In [1]: import numpy as np

In [2]: np.set_printoptions(precision=3, suppress=True, linewidth=140, legacy="1.25")

In [3]: def rd(a):
   ...:     return np.round(a, 3) + 0
   ...: 

In [4]: feats = np.minimum.outer(np.arange(1, 9), np.arange(1, 9)) * -2

In [5]: feats
Out[5]: 
array([[ -2,  -2,  -2,  -2,  -2,  -2,  -2,  -2],
       [ -2,  -4,  -4,  -4,  -4,  -4,  -4,  -4],
       [ -2,  -4,  -6,  -6,  -6,  -6,  -6,  -6],
       [ -2,  -4,  -6,  -8,  -8,  -8,  -8,  -8],
       [ -2,  -4,  -6,  -8, -10, -10, -10, -10],
       [ -2,  -4,  -6,  -8, -10, -12, -12, -12],
       [ -2,  -4,  -6,  -8, -10, -12, -14, -14],
       [ -2,  -4,  -6,  -8, -10, -12, -14, -16]])

In [6]: Y = np.linalg.invert(feats)
AttributeError: module 'numpy.linalg' has no attribute 'invert'


In [7]: Y = feats ** -1
ValueError: Integers to negative integer powers are not allowed.


In [8]: Y = np.linalg.inv(feats)

In [9]: rd(np.linalg.cond(feats))
Out[9]: 113.495

In [10]: (np.abs(Y) > 1e-9).astype(int)
Out[10]: 
array([[1, 1, 0, 0, 0, 0, 0, 0],
       [1, 1, 1, 0, 0, 0, 0, 0],
       [0, 1, 1, 1, 0, 0, 0, 0],
       [0, 0, 1, 1, 1, 0, 0, 0],
       [0, 0, 0, 1, 1, 1, 0, 0],
       [0, 0, 0, 0, 1, 1, 1, 0],
       [0, 0, 0, 0, 0, 1, 1, 1],
       [0, 0, 0, 0, 0, 0, 1, 1]])

In [11]: print(rd(np.linalg.inv(Y)))
[[ -2.  -2.  -2.  -2.  -2.  -2.  -2.  -2.]
 [ -2.  -4.  -4.  -4.  -4.  -4.  -4.  -4.]
 [ -2.  -4.  -6.  -6.  -6.  -6.  -6.  -6.]
 [ -2.  -4.  -6.  -8.  -8.  -8.  -8.  -8.]
 [ -2.  -4.  -6.  -8. -10. -10. -10. -10.]
 [ -2.  -4.  -6.  -8. -10. -12. -12. -12.]
 [ -2.  -4.  -6.  -8. -10. -12. -14. -14.]
 [ -2.  -4.  -6.  -8. -10. -12. -14. -16.]]

In [12]: rd(np.linalg.slogdet(feats)[0])
Out[12]: 1.0

In [13]: evals, vecs = np.linalg.eigh(feats)

In [14]: x0 = np.array([1, -2, 1, 3, -3, 2, 0, -1])

In [15]: np.abs(feats).sum(axis=1).max(), rd(np.abs(evals).max())
Out[15]: (72, 58.731)

In [16]: rd(vecs * np.abs(evals) @ vecs.T)
Out[16]: 
array([[ 2.,  2.,  2.,  2.,  2.,  2.,  2.,  2.],
       [ 2.,  4.,  4.,  4.,  4.,  4.,  4.,  4.],
       [ 2.,  4.,  6.,  6.,  6.,  6.,  6.,  6.],
       [ 2.,  4.,  6.,  8.,  8.,  8.,  8.,  8.],
       [ 2.,  4.,  6.,  8., 10., 10., 10., 10.],
       [ 2.,  4.,  6.,  8., 10., 12., 12., 12.],
       [ 2.,  4.,  6.,  8., 10., 12., 14., 14.],
       [ 2.,  4.,  6.,  8., 10., 12., 14., 16.]])

In [17]: rd(np.linalg.eigvalsh(feats[1:, 1:]))
Out[17]: array([-58.277,  -6.322,  -2.268,  -1.204,  -0.795,  -0.61 ,  -0.525])

In [18]: x0 @ feats @ x0
Out[18]: -26

In [19]: rng = np.random.default_rng(71700)

In [20]: z = rng.permutation(8)

In [21]: z
Out[21]: array([1, 6, 5, 7, 2, 0, 4, 3])

In [22]: Y = feats[z][:, z]

In [23]: np.trace(Y)
Out[23]: -72

In [24]: W0 = np.loadtxt("run13.csv", delimiter=",")

In [25]: W0
Out[25]: 
array([[  4.,   7.,  -6.,  -9., -11.],
       [  3.,   6.,  -7., -10., -12.],
       [  7.,  10.,  -3.,  -6.,  -8.],
       [  5.,   8.,  -5.,  -8., -10.],
       [  8.,  11.,  -2.,  -5.,  -7.],
       [  5.,   8.,  -5.,  -8., -10.],
       [  3.,   6.,  -7., -10., -12.],
       [  7.,  10.,  -3.,  -6.,  -8.],
       [  3.,   6.,  -7., -10., -12.],
       [  6.,   9.,  -4.,  -7.,  -9.],
       [  5.,   8.,  -5.,  -8., -10.],
       [  6.,   9.,  -4.,  -7.,  -9.],
       [  8.,  11.,  -2.,  -5.,  -7.]])

In [26]: C2 = np.cov(W0, rowvar=False)

In [27]: rd(W0.std(axis=0))
Out[27]: array([1.734, 1.734, 1.734, 1.734, 1.734])

In [28]: rd(np.corrcoef(W0.T))
Out[28]: 
array([[1., 1., 1., 1., 1.],
       [1., 1., 1., 1., 1.],
       [1., 1., 1., 1., 1.],
       [1., 1., 1., 1., 1.],
       [1., 1., 1., 1., 1.]])

In [29]: rd(C2)
Out[29]: 
array([[3.256, 3.256, 3.256, 3.256, 3.256],
       [3.256, 3.256, 3.256, 3.256, 3.256],
       [3.256, 3.256, 3.256, 3.256, 3.256],
       [3.256, 3.256, 3.256, 3.256, 3.256],
       [3.256, 3.256, 3.256, 3.256, 3.256]])

In [30]: rd(np.corrcoef(W0[:, 0], W0[:, 3])[0, 1])
Out[30]: 1.0

In [31]: np.argsort(-W0.std(axis=0).round(6), kind="stable")
Out[31]: array([0, 1, 2, 3, 4])

In [32]: U, s, Vh = np.linalg.svd(W0)

In [33]: np.argmax(s[:-1] / (s[1:] + 1e-6)) + 1
Out[33]: 2

In [34]: Y = U[:, :2] @ np.diag(s[:2]) @ Vh[:2]

In [35]: print(np.linalg.matrix_rank(W0, rtol=0.05))
2

In [36]: Xc = W0 - W0.mean(axis=0)

In [37]: vecs = np.linalg.svd(Xc)[2][:2]

In [38]: Y = Xc - Xc @ vecs.T @ vecs

In [39]: rd(np.diag(vecs.T @ vecs))
Out[39]: array([1.  , 0.25, 0.25, 0.25, 0.25])

In [40]: rd(np.linalg.norm(Y) / np.linalg.norm(Xc))
Out[40]: 0.0

In [41]: rd(Y.std(axis=0))
Out[41]: array([0., 0., 0., 0., 0.])

In [42]: rd(np.cov(Xc @ vecs.T, rowvar=False))
Out[42]: 
array([[16.282,  0.   ],
       [ 0.   ,  0.   ]])

In [43]: U, s, Vh = np.linalg.svd(W0)

In [44]: vecs = Vh[:(s > 1e-8).sum()]

In [45]: x0 = W0[3] + 3 * W0[11] + rng.integers(2) * np.eye(5)[1]

In [46]: print(x0)
[ 23.  36. -17. -29. -37.]

In [47]: np.linalg.matrix_rank(np.vstack([W0, x0]))
Out[47]: 3

In [48]: rd(np.linalg.norm(x0 - vecs.T @ vecs @ x0))
Out[48]: 0.642

In [49]: np.allclose(vecs.T @ vecs @ x0, x0)
Out[49]: False

In [50]: f = np.array([-3, 4])

In [51]: np.array([np.convolve(row, f, "same") for row in W0])
Out[51]: 
array([[-12.,  -5.,  46.,   3.,  -3.],
       [ -9.,  -6.,  45.,   2.,  -4.],
       [-21.,  -2.,  49.,   6.,   0.],
       [-15.,  -4.,  47.,   4.,  -2.],
       [-24.,  -1.,  50.,   7.,   1.],
       [-15.,  -4.,  47.,   4.,  -2.],
       [ -9.,  -6.,  45.,   2.,  -4.],
       [-21.,  -2.,  49.,   6.,   0.],
       [ -9.,  -6.,  45.,   2.,  -4.],
       [-18.,  -3.,  48.,   5.,  -1.],
       [-15.,  -4.,  47.,   4.,  -2.],
       [-18.,  -3.,  48.,   5.,  -1.],
       [-24.,  -1.,  50.,   7.,   1.]])

In [52]: np.correlate(W0[4], W0[9], "full")
Out[52]: array([ -72., -155.,  -91.,   87.,  253.,  117.,  -29.,  -93.,  -42.])

In [53]: K = np.load("layer13.npy")

In [54]: K
Out[54]: 
array([[0, 0, 0, 1],
       [0, 0, 1, 1],
       [0, 1, 0, 1],
       [1, 1, 1, 0]])

In [55]: evals, vecs = np.linalg.eigh(K)

In [56]: rd(vecs @ np.diag(evals) @ vecs.T)
Out[56]: 
array([[0., 0., 0., 1.],
       [0., 0., 1., 1.],
       [0., 1., 0., 1.],
       [1., 1., 1., 0.]])

In [57]: print(rd(np.linalg.svd(K, compute_uv=False)))
[2.17  1.481 1.    0.311]

In [58]: print((evals > 1e-8).sum(), (evals < -1e-8).sum())
2 2

In [59]: rd(np.abs(vecs[:, -1]))
Out[59]: array([0.282, 0.523, 0.523, 0.612])

In [60]: rd(vecs.T @ vecs)
Out[60]: 
array([[1., 0., 0., 0.],
       [0., 1., 0., 0.],
       [0., 0., 1., 0.],
       [0., 0., 0., 1.]])

In [61]: print(np.argwhere(np.triu(K)))
[[0 3]
 [1 2]
 [1 3]
 [2 3]]

In [62]: K.sum(axis=0)
Out[62]: array([1, 2, 2, 3])

In [63]: low = np.diag(K.sum(axis=1)) - K

In [64]: (np.linalg.eigvalsh(low) < 1e-8).sum()
Out[64]: 1

In [65]: low @ np.ones(4)
Out[65]: array([0., 0., 0., 0.])

In [66]: print(low)
[[ 1  0  0 -1]
 [ 0  2 -1 -1]
 [ 0 -1  2 -1]
 [-1 -1 -1  3]]

In [67]: rd(np.linalg.eigvalsh(low))
Out[67]: array([0., 1., 3., 4.])

In [68]: print(np.linalg.cond(low) > 100)
True

In [69]: [round(float(x), 3) for x in np.linalg.svd(low, compute_uv=False)[:3]]
Out[69]: [4.0, 3.0, 1.0]

In [70]: rd(np.linalg.norm(low, 2) / np.linalg.norm(low))
Out[70]: 0.784

In [71]: hat = np.triu(np.array([[2, 2, 1, 2], [1, 0, 0, 2], [1, 1, 0, 1], [2, 0, 0, 0]]), 1) + np.eye(4)

In [72]: Y = hat @ K @ np.linalg.inv(hat)

In [73]: Y
Out[73]: 
array([[ 2., -1.,  2.,  0.],
       [ 2., -2.,  1.,  0.],
       [ 1.,  0.,  0., -1.],
       [ 1., -1.,  0.,  0.]])

In [74]: rd(np.poly(Y))
Out[74]: array([ 1.,  0., -4., -2.,  1.])

In [75]: Y = np.array([[-5, -8], [-6, 6], [6, -4], [-4, 9]])

In [76]: np.einsum("ij,ij->i", K, K)
Out[76]: array([1, 2, 2, 3])

In [77]: np.einsum("ik,kj->ji", K, Y)
Out[77]: 
array([[ -4,   2, -10,  -5],
       [  9,   5,  15,  -6]])

In [78]: print(Y.T @ K.T)
[[ -4   2 -10  -5]
 [  9   5  15  -6]]

In [79]: np.vstack([K, Y.T]).shape
Out[79]: (6, 4)

In [80]: X = np.load("m.npy")

In [81]: rd(X)
Out[81]: 
array([[ 0.032,  0.024,  0.13 ,  0.041, -0.03 ,  0.068, -0.028,  0.01 , -0.047, -0.059],
       [ 0.024,  0.13 ,  0.233,  0.054,  0.128,  0.025,  0.087,  0.106,  0.01 ,  0.139],
       [ 0.13 ,  0.233,  0.686,  0.193,  0.062,  0.244,  0.019,  0.159, -0.134, -0.015],
       [ 0.041,  0.054,  0.193,  0.057, -0.007,  0.082, -0.013,  0.033, -0.05 , -0.037],
       [-0.03 ,  0.128,  0.062, -0.007,  0.231, -0.098,  0.171,  0.124,  0.105,  0.302],
       [ 0.068,  0.025,  0.244,  0.082, -0.098,  0.151, -0.084, -0.002, -0.11 , -0.167],
       [-0.028,  0.087,  0.019, -0.013,  0.171, -0.084,  0.128,  0.087,  0.085,  0.228],
       [ 0.01 ,  0.106,  0.159,  0.033,  0.124, -0.002,  0.087,  0.09 ,  0.026,  0.143],
       [-0.047,  0.01 , -0.134, -0.05 ,  0.105, -0.11 ,  0.085,  0.026,  0.087,  0.161],
       [-0.059,  0.139, -0.015, -0.037,  0.302, -0.167,  0.228,  0.143,  0.161,  0.408]])

In [82]: # null space of dimension 8

In [83]: Y = np.array([[1, 3],
    ...:     [-2, 0],
    ...:     [-1, 2],
    ...:     [2, 2],
    ...:     [-1, 0],
    ...:     [-3, -3],
    ...:     [0, 1],
    ...:     [0, -1],
    ...:     [-3, 3],
    ...:     [1, 2]])

In [84]: np.linalg.matrix_rank(np.vstack([X, Y.T]))
Out[84]: 4

In [85]: print(np.linalg.matrix_rank(X @ Y))
2

In [86]: np.vstack([X, Y.T]).shape
Out[86]: (12, 10)

In [87]: Y @ X
ValueError: matmul: Input operand 1 has a mismatch in its core dimension 0, with gufunc signature (n?,k),(k,m?)->(n?,m?) (size 10 is different from 2)


In [88]: z = rng.permutation(10)

In [89]: print(z)
[1 7 3 6 9 8 0 2 4 5]

In [90]: Y = X[z][:, z]

In [91]: print(rd(np.trace(Y)))
2.0

In [92]: rd(np.sort(np.abs(np.linalg.eigvals(Y))))
Out[92]: array([0., 0., 0., 0., 0., 0., 0., 0., 1., 1.])

In [93]: rd(np.linalg.det(Y)), rd(np.linalg.det(X[z]))
Out[93]: (0.0, 0.0)

In [94]: x0 = np.array([2, 2, 3, 0, 2, 0, 3, 0, 1, 1])

In [95]: rd(np.eye(10) - X)
Out[95]: 
array([[ 0.968, -0.024, -0.13 , -0.041,  0.03 , -0.068,  0.028, -0.01 ,  0.047,  0.059],
       [-0.024,  0.87 , -0.233, -0.054, -0.128, -0.025, -0.087, -0.106, -0.01 , -0.139],
       [-0.13 , -0.233,  0.314, -0.193, -0.062, -0.244, -0.019, -0.159,  0.134,  0.015],
       [-0.041, -0.054, -0.193,  0.943,  0.007, -0.082,  0.013, -0.033,  0.05 ,  0.037],
       [ 0.03 , -0.128, -0.062,  0.007,  0.769,  0.098, -0.171, -0.124, -0.105, -0.302],
       [-0.068, -0.025, -0.244, -0.082,  0.098,  0.849,  0.084,  0.002,  0.11 ,  0.167],
       [ 0.028, -0.087, -0.019,  0.013, -0.171,  0.084,  0.872, -0.087, -0.085, -0.228],
       [-0.01 , -0.106, -0.159, -0.033, -0.124,  0.002, -0.087,  0.91 , -0.026, -0.143],
       [ 0.047, -0.01 ,  0.134,  0.05 , -0.105,  0.11 , -0.085, -0.026,  0.913, -0.161],
       [ 0.059, -0.139,  0.015,  0.037, -0.302,  0.167, -0.228, -0.143, -0.161,  0.592]])

In [96]: rd(np.linalg.eigvalsh(2 * X - np.eye(10)))
Out[96]: array([-1., -1., -1., -1., -1., -1., -1., -1.,  1.,  1.])

In [97]: J = np.load("test9.npy")

In [98]: J
Out[98]: 
array([[ 1,  2,  1,  2,  1,  2],
       [-3, -1, -3, -1, -3, -1],
       [-1, -2, -1, -2, -1, -2],
       [ 1,  2,  1,  2,  1,  2],
       [-3, -1, -3, -1, -3, -1],
       [-1, -2, -1, -2, -1, -2]])

In [99]: # rows 0 and 3 are equal

In [100]: U, s = np.linalg.svd(J)
ValueError: too many values to unpack (expected 2)


In [101]: U, s, Vh = np.linalg.svd(J, full_matrices=False)

In [102]: np.allclose(U * s @ Vh, J)
Out[102]: True

In [103]: rd(s)
Out[103]: array([10.121,  4.192,  0.   ,  0.   ,  0.   ,  0.   ])

In [104]: (s > 1e-8).sum()
Out[104]: 2

In [105]: rd(np.cumsum(s ** 2) / np.sum(s ** 2))
Out[105]: array([0.854, 1.   , 1.   , 1.   , 1.   , 1.   ])

In [106]: print(np.abs(U[:, 0]).round(6).argmax())
1

In [107]: rd(np.abs(Vh[0]))
Out[107]: array([0.436, 0.378, 0.436, 0.378, 0.436, 0.378])
